$ python3 -q
>>> import numpy as np
>>> np.set_printoptions(suppress=True, linewidth=100)
>>> tidy = lambda a: np.round(a, 1) + 0
>>> E = np.load("block12.npy")
>>> print(E)
[[2 0 0 0 0 0 0]
 [0 0 0 0 0 0 0]
 [0 0 0 0 0 0 0]
 [0 0 0 1 0 0 0]
 [0 0 0 0 1 0 0]
 [0 0 0 0 0 2 0]
 [0 0 0 0 0 0 1]]
>>> r = np.linalg.matrix_rank(E)
>>> print(r)
5
>>> ns = np.linalg.svd(E)[2][r:].T
>>> print([int(np.linalg.matrix_rank(E[:i])) for i in range(1, len(E) + 1)])
[1, 1, 1, 2, 3, 4, 5]
>>> print(ns @ ns.T)
[[0. 0. 0. 0. 0. 0. 0.]
 [0. 1. 0. 0. 0. 0. 0.]
 [0. 0. 1. 0. 0. 0. 0.]
 [0. 0. 0. 0. 0. 0. 0.]
 [0. 0. 0. 0. 0. 0. 0.]
 [0. 0. 0. 0. 0. 0. 0.]
 [0. 0. 0. 0. 0. 0. 0.]]
>>> print([int(np.linalg.matrix_rank(np.delete(E, i, axis=0))) for i in range(7)])
[4, 5, 5, 4, 4, 4, 4]
>>> print(np.linalg.matrix_rank(E.T @ E), np.linalg.matrix_rank(E @ E.T))
5 5
>>> print((np.linalg.matrix_power((E != 0) + (E.T != 0) + np.eye(7), 7) > 0).astype(int))
[[1 0 0 0 0 0 0]
 [0 1 0 0 0 0 0]
 [0 0 1 0 0 0 0]
 [0 0 0 1 0 0 0]
 [0 0 0 0 1 0 0]
 [0 0 0 0 0 1 0]
 [0 0 0 0 0 0 1]]
>>> print(np.flatnonzero(np.linalg.matrix_power((E != 0) + (E.T != 0) + np.eye(7), 7)[0]))
[0]
>>> print(tidy(np.sort(np.linalg.eigvals(E).real)))
[0. 0. 1. 1. 1. 2. 2.]
>>> print(np.linalg.cond(E) > 100)
True
>>> print(tidy(np.linalg.norm(E, 2) / np.linalg.norm(E)))
0.6
>>> vals, vecs = np.linalg.eigh(E)
>>> print(np.unique(vals.round(6) + 0, return_counts=True)[1])
[2 3 2]
>>> print(vecs.T @ vecs)
[[1. 0. 0. 0. 0. 0. 0.]
 [0. 1. 0. 0. 0. 0. 0.]
 [0. 0. 1. 0. 0. 0. 0.]
 [0. 0. 0. 1. 0. 0. 0.]
 [0. 0. 0. 0. 1. 0. 0.]
 [0. 0. 0. 0. 0. 1. 0.]
 [0. 0. 0. 0. 0. 0. 1.]]
>>> U, sv, vt = np.linalg.svd(E)
>>> vecs = vt[:(sv > 1e-8).sum()]
>>> rng = np.random.default_rng(898471)
>>> x = E[0] + -1 * E[1] + rng.integers(2) * np.eye(7)[0]
>>> print(x)
[2. 0. 0. 0. 0. 0. 0.]
>>> print(tidy(np.linalg.norm(x - vecs.T @ vecs @ x)))
0.0
>>> print(np.allclose(vecs.T @ vecs @ x, x))
True
>>> X = np.load("x.npy")
>>> print(X)
[[-2  1 -2  3 -3  1  3  2 -2]
 [ 2 -1  2  2 -1  0 -2  2 -3]
 [ 0 -2  1  2  0  1 -1  3 -2]
 [-1  1  3  2 -2 -2 -1  1 -1]
 [-1 -3  0  0 -1 -2 -3 -1  1]
 [ 3  0 -3 -2  3  1  1  0  2]
 [-2 -2  3 -3  3 -1 -2 -1 -1]]
>>> A2 = X / np.sqrt((X ** 2).mean(axis=1, keepdims=True))
>>> print(np.linalg.matrix_rank(A2) == np.linalg.matrix_rank(X))
True
>>> M = np.array([[-2, -3, 1, 6, 0, 2, -2, -4],
...     [-3, 6, 2, 4, -4, 1, 5, 1],
...     [1, 2, 6, -4, 5, 4, -4, -5],
...     [6, 4, -4, -2, -1, 1, 4, -2],
...     [0, -4, 5, -1, 2, -4, 0, 2],
...     [2, 1, 4, 1, -4, 0, -5, 4],
...     [-2, 5, -4, 4, 0, -5, -2, 5],
...     [-4, 1, -5, -2, 2, 4, 5, -4]])
>>> lab = rng.permutation(8)
>>> print(lab)
[1 7 5 4 3 2 6 0]
>>> A2 = M[lab][:, lab]
>>> print(np.allclose(A2, M))
False
>>> print(A2)
[[ 6  1  1 -4  4  2  5 -3]
 [ 1 -4  4  2 -2 -5  5 -4]
 [ 1  4  0 -4  1  4 -5  2]
 [-4  2 -4  2 -1  5  0  0]
 [ 4 -2  1 -1 -2 -4  4  6]
 [ 2 -5  4  5 -4  6 -4  1]
 [ 5  5 -5  0  4 -4 -2 -2]
 [-3 -4  2  0  6  1 -2 -2]]
>>> print(np.diag(A2))
[ 6 -4  0  2 -2  6 -2 -2]
